>>> import numpy as np
>>> np.set_printoptions(precision=2, suppress=True, linewidth=120)
>>> M = np.loadtxt("sample4.csv", delimiter=",")
>>> M
array([[0.  , 0.  , 0.  ],
       [0.  , 0.03, 0.18],
       [0.  , 0.18, 0.97]])
>>> U, sv, Vh = np.linalg.svd(M)
>>> np.argmax(sv[:-1] / (sv[1:] + 1e-6)) + 1
np.int64(1)
>>> B = U[:, :1] @ np.diag(sv[:1]) @ Vh[:1]
>>> np.linalg.matrix_rank(B)
np.int64(1)
>>> np.round(np.abs(M - B).max(), 2)
np.float64(0.0)
>>> x = np.array([4, 6, -9])
>>> M @ x
array([ 0.  , -1.39, -7.66])
>>> M @ M @ x
array([ 0.  , -1.39, -7.66])
>>> print(np.eye(3) - M)
[[ 1.    0.    0.  ]
 [ 0.    0.97 -0.18]
 [ 0.   -0.18  0.03]]
>>> print(np.round((x - M @ x) @ (M @ x), 2))
-0.0
>>> A = np.load("layer15.npy")
>>> A
array([[ 2, -2],
       [ 4, -4]])
>>> [round(float(x), 2) for x in np.linalg.svd(A, compute_uv=False)[:3]]
[6.32, 0.0]
>>> np.linalg.matrix_rank(A, rtol=0.1)
np.int64(1)
>>> rng = np.random.default_rng(129)
>>> B = A + rng.integers(-2, 3, (2, 1)) @ rng.integers(-2, 3, (1, 2))
>>> B
array([[ 2, -2],
       [ 6, -3]])
>>> np.abs(B - A).sum(axis=1)
array([0, 3])
>>> np.linalg.matrix_rank(B - A, tol=1e-8)
np.int64(1)
>>> m1 = np.load("run1.npy")
>>> m1
array([[0, 0, 0, 0],
       [9, 3, 0, 9],
       [6, 2, 0, 6]])
>>> gram = m1.T @ m1
>>> np.diag(gram)
array([117,  13,   0, 117])
>>> np.round(np.linalg.norm(m1, 2) / np.linalg.norm(m1), 2)
np.float64(1.0)
>>> np.argsort(-np.linalg.norm(m1, axis=0).round(6), kind="stable")[:3]
array([0, 3, 1])
>>> np.linalg.matrix_rank(m1, rtol=0.1)
np.int64(1)
>>> U, sv, Vh = np.linalg.svd(m1)
>>> V = Vh[:(sv > 1e-8).sum()]
>>> x = m1[2] + -1 * m1[1] + rng.integers(2) * np.eye(4)[0]
>>> x
array([-2., -1.,  0., -3.])
>>> np.linalg.matrix_rank(np.vstack([m1, x]))
np.int64(2)
>>> V.T @ V
array([[0.47, 0.16, 0.  , 0.47],
       [0.16, 0.05, 0.  , 0.16],
       [0.  , 0.  , 0.  , 0.  ],
       [0.47, 0.16, 0.  , 0.47]])
>>> print(round(float(np.linalg.norm(x - V.T @ V @ x)), 2))
0.73
>>> np.diag(V.T @ V)
array([0.47, 0.05, 0.  , 0.47])
>>> np.allclose(V.T @ V @ x, x)
False
>>> x = np.array([9, -8, 5, 7])
>>> h1 = np.maximum(m1 @ x, 0)
>>> m1 * (h1 > 1e-9)[:, None]
array([[0, 0, 0, 0],
       [9, 3, 0, 9],
       [6, 2, 0, 6]])
>>> h1
array([  0, 120,  80])
>>> print(np.tanh(m1 @ x))
[0. 1. 1.]
>>> W0 = np.array([[-2.95, 3.0, -3.0, 3.0],
...     [0.0, 1.05, -3.0, 0.0],
...     [2.0, -2.0, 2.05, -1.0],
...     [-3.0, 3.0, -3.0, 3.05]])
>>> proj = np.triu(np.array([[0, -1, 1, 1], [-2, 2, -2, -2], [0, 1, 0, 2], [-1, 1, 2, -2]]), 1) + np.eye(4)
>>> B = proj @ W0 @ np.linalg.inv(proj)
>>> np.poly(B)
array([ 1.  , -3.2 , -0.53,  6.08, -0.3 ])
>>> print(np.linalg.matrix_rank(B))
4
>>> print(proj @ W0 - W0 @ proj)
[[ -1.  -3.  11.  17.]
 [  2.  -2.   4.   4.]
 [ -6.   8. -12.  -4.]
 [  0.  -3.   9.  15.]]
>>> B = np.linalg.inv(W0)
>>> round(float(np.linalg.slogdet(W0)[0]), 2)
-1.0
>>> np.round(np.linalg.inv(B), 2) + 0
array([[-2.95,  3.  , -3.  ,  3.  ],
       [ 0.  ,  1.05, -3.  ,  0.  ],
       [ 2.  , -2.  ,  2.05, -1.  ],
       [-3.  ,  3.  , -3.  ,  3.05]])
>>> print(B)
[[ 19.48   0.02   0.97 -18.84]
 [ 30.78  -0.51  -0.02 -30.29]
 [ 10.77  -0.51  -0.01 -10.6 ]
 [ -0.52   0.02   0.97   1.16]]
>>> vals, V = np.linalg.eig(B)
>>> print(vals)
[20.   -0.8   0.43  0.49]
>>> np.sort(np.linalg.eigvals(B @ B))
array([  0.18,   0.24,   0.64, 400.  ])
>>> np.round(np.prod(vals), 2)
np.float64(-3.31)
>>> U, sv, Vh = np.linalg.svd(W0, full_matrices=False)
>>> sv
array([9.44, 2.39, 0.71, 0.02])
>>> np.abs(Vh[0])
array([0.48, 0.51, 0.56, 0.45])
>>> round(np.sqrt((sv ** 2).sum()), 2), np.round(np.linalg.norm(W0), 2)
(np.float64(9.76), np.float64(9.76))
>>> np.cumsum(sv ** 2) / np.sum(sv ** 2)
array([0.93, 0.99, 1.  , 1.  ])
>>> np.round(np.linalg.norm(W0, 2) / np.linalg.norm(W0), 2)
np.float64(0.97)
>>> print(np.abs(np.linalg.svd(W0)[2][-1]))
[0.51 0.81 0.28 0.02]
>>> print(round(np.log10(np.linalg.cond(W0))))
3
>>> [round(float(x), 2) for x in np.linalg.svd(W0, compute_uv=False)[:3]]
[9.44, 2.39, 0.71]
>>> X = np.loadtxt("test9.csv", delimiter=",")
>>> X
array([[ 1.,  0.,  0.,  0.],
       [ 3.,  2.,  0.,  0.],
       [-1., -3.,  1.,  0.],
       [ 3.,  3., -2., -1.]])
>>> np.allclose(X, X.T)
False
>>> print(np.sort(np.abs(np.linalg.eigvals(X))))
[1. 1. 1. 2.]
>>> print((X + X.T) / 2)
[[ 1.   1.5 -0.5  1.5]
 [ 1.5  2.  -1.5  1.5]
 [-0.5 -1.5  1.  -1. ]
 [ 1.5  1.5 -1.  -1. ]]
>>> B = X / np.linalg.norm(X, axis=1, keepdims=True)
>>> gram = B @ B.T
>>> print(gram[1])
[ 0.83  1.   -0.75  0.87]
>>> gram
array([[ 1.  ,  0.83, -0.3 ,  0.63],
       [ 0.83,  1.  , -0.75,  0.87],
       [-0.3 , -0.75,  1.  , -0.88],
       [ 0.63,  0.87, -0.88,  1.  ]])
>>> (np.abs(gram) > 0.9).astype(int)
array([[1, 0, 0, 0],
       [0, 1, 0, 0],
       [0, 0, 1, 0],
       [0, 0, 0, 1]])
>>> round(float(np.degrees(np.arccos(np.clip(gram[1, 2], -1, 1)))), 2)
138.82
>>> E = np.array([[0.15, 2.16, 2.03],
...     [-2.15, -0.75, -1.3],
...     [3.08, 1.63, 0.11],
...     [0.2, 3.41, -1.93]])
>>> proj = E @ np.linalg.solve(E.T @ E, E.T)
>>> print(np.trace(proj))
3.0
>>> print(proj @ E[:, 1])
[ 2.16 -0.75  1.63  3.41]
>>> np.round(np.linalg.eigvalsh(proj), 2) + 0
array([0., 1., 1., 1.])
>>> print(np.round((np.eye(4) - proj) @ E, 2) + 0)
[[0. 0. 0.]
 [0. 0. 0.]
 [0. 0. 0.]
 [0. 0. 0.]]
>>> np.allclose(proj @ proj, proj)
True
>>> F = np.loadtxt("m.csv", delimiter=",")
>>> F
array([[-5., -2., -4.,  5.],
       [-5., -2., -4.,  5.],
       [-3., -3.,  2.,  2.]])
>>> np.round(np.linalg.norm(F), 2)
np.float64(12.88)
>>> F.shape
(3, 4)
>>> np.diff(F, axis=0)
array([[ 0.,  0.,  0.,  0.],
       [ 2., -1.,  6., -3.]])
>>> F - F[0]
array([[ 0.,  0.,  0.,  0.],
       [ 0.,  0.,  0.,  0.],
       [ 2., -1.,  6., -3.]])
>>> np.round(np.linalg.svd(F, compute_uv=False), 2) + 0
array([12.19,  4.17,  0.  ])
>>> print(np.linalg.matrix_rank(F))
2
>>> np.unravel_index(np.abs(F).argmax(), F.shape)
(np.int64(0), np.int64(0))
>>> rank = np.linalg.matrix_rank(F)
>>> rank
np.int64(2)
>>> null = np.linalg.svd(F)[2][rank:].T
>>> np.round(F @ null, 2) + 0
array([[0., 0.],
       [0., 0.],
       [0., 0.]])
>>> [int(np.linalg.matrix_rank(F[:i])) for i in range(1, len(F) + 1)]
[1, 1, 2]
>>> np.allclose(F @ null, 0)
True
>>> print([int(np.linalg.matrix_rank(F[:, :j + 1])) for j in range(4)])
[1, 2, 2, 2]
>>> print(null.shape)
(4, 2)
>>> np.linalg.lstsq(F[:-1].T, F[-1])[2]
np.int32(1)
>>> F @ np.linalg.pinv(F) @ F
array([[-5., -2., -4.,  5.],
       [-5., -2., -4.,  5.],
       [-3., -3.,  2.,  2.]])
>>> np.round(np.trace(np.linalg.pinv(F) @ F), 2)
np.float64(2.0)
>>> np.abs(np.diag(np.linalg.qr(F)[1])) > 1e-9
array([ True,  True, False])
>>> U, sv, Vh = np.linalg.svd(F)
>>> V = Vh[:(sv > 1e-8).sum()]
>>> x = F[1] + -2 * F[2] + rng.integers(2) * np.eye(4)[1]
>>> x
array([ 1.,  5., -8.,  1.])
>>> np.linalg.matrix_rank(np.vstack([F, x]))
np.int64(3)
>>> V.T @ V
array([[ 0.46,  0.32,  0.04, -0.38],
       [ 0.32,  0.35, -0.31, -0.19],
       [ 0.04, -0.31,  0.82, -0.22],
       [-0.38, -0.19, -0.22,  0.36]])
>>> print(np.diag(V.T @ V))
[0.46 0.35 0.82 0.36]
>>> np.round(np.linalg.norm(x - V.T @ V @ x), 2)
np.float64(0.8)
>>> np.allclose(V.T @ V @ x, x)
False
>>> blk = np.stack([F, 2 * F, F[::-1]])
>>> np.linalg.norm(blk, axis=(1, 2))
array([12.88, 25.77, 12.88])
>>> np.linalg.matrix_rank(blk)
array([2, 2, 2])
>>> feats = np.load("data.npy")
>>> feats
array([[5., 4., 4.],
       [4., 5., 4.],
       [4., 4., 5.]])
>>> # equal to its transpose
>>> B = np.linalg.inv(feats)
>>> B
array([[ 0.69, -0.31, -0.31],
       [-0.31,  0.69, -0.31],
       [-0.31, -0.31,  0.69]])
>>> np.allclose(B, feats.T)
False
>>> np.linalg.det(feats) * B
array([[ 9., -4., -4.],
       [-4.,  9., -4.],
       [-4., -4.,  9.]])
>>> print(round(np.linalg.norm(B[2], 1), 2), round(float(np.linalg.norm(B[2], np.inf)), 2))
1.31 0.69
>>> print(round(float(np.linalg.norm(B[2] - B[0])), 2))
1.41
>>> print(round(float(np.linalg.norm(B) ** 2 / np.linalg.norm(B, 2) ** 2), 2))
2.01
>>> np.linalg.norm(B, axis=0)
array([0.82, 0.82, 0.82])
>>> np.fft.fft(feats[0])
array([13.+0.j,  1.+0.j,  1.+0.j])
>>> print((feats @ feats)[0])
[57. 56. 56.]
>>> feats @ np.ones(3)
array([13., 13., 13.])
>>> np.allclose(feats @ feats.T, feats.T @ feats)
True
>>> idx = rng.permutation(3)
>>> B = feats[:, idx] * rng.choice([-1, 1], 3)
>>> B
array([[-4.,  4., -5.],
       [-5.,  4., -4.],
       [-4.,  5., -4.]])
>>> U, _, Vh = np.linalg.svd(feats.T @ B)
>>> print(np.round(U @ Vh, 2) + 0)
[[ 0.  0. -1.]
 [-1.  0.  0.]
 [ 0.  1.  0.]]
>>> x = np.ones(3)
>>> for _ in range(6):
...     x = feats @ x
...     x /= np.linalg.norm(x)
...     print(round(x @ feats @ x, 2))
... 
13.0
13.0
13.0
13.0
13.0
13.0
>>> x
array([0.58, 0.58, 0.58])
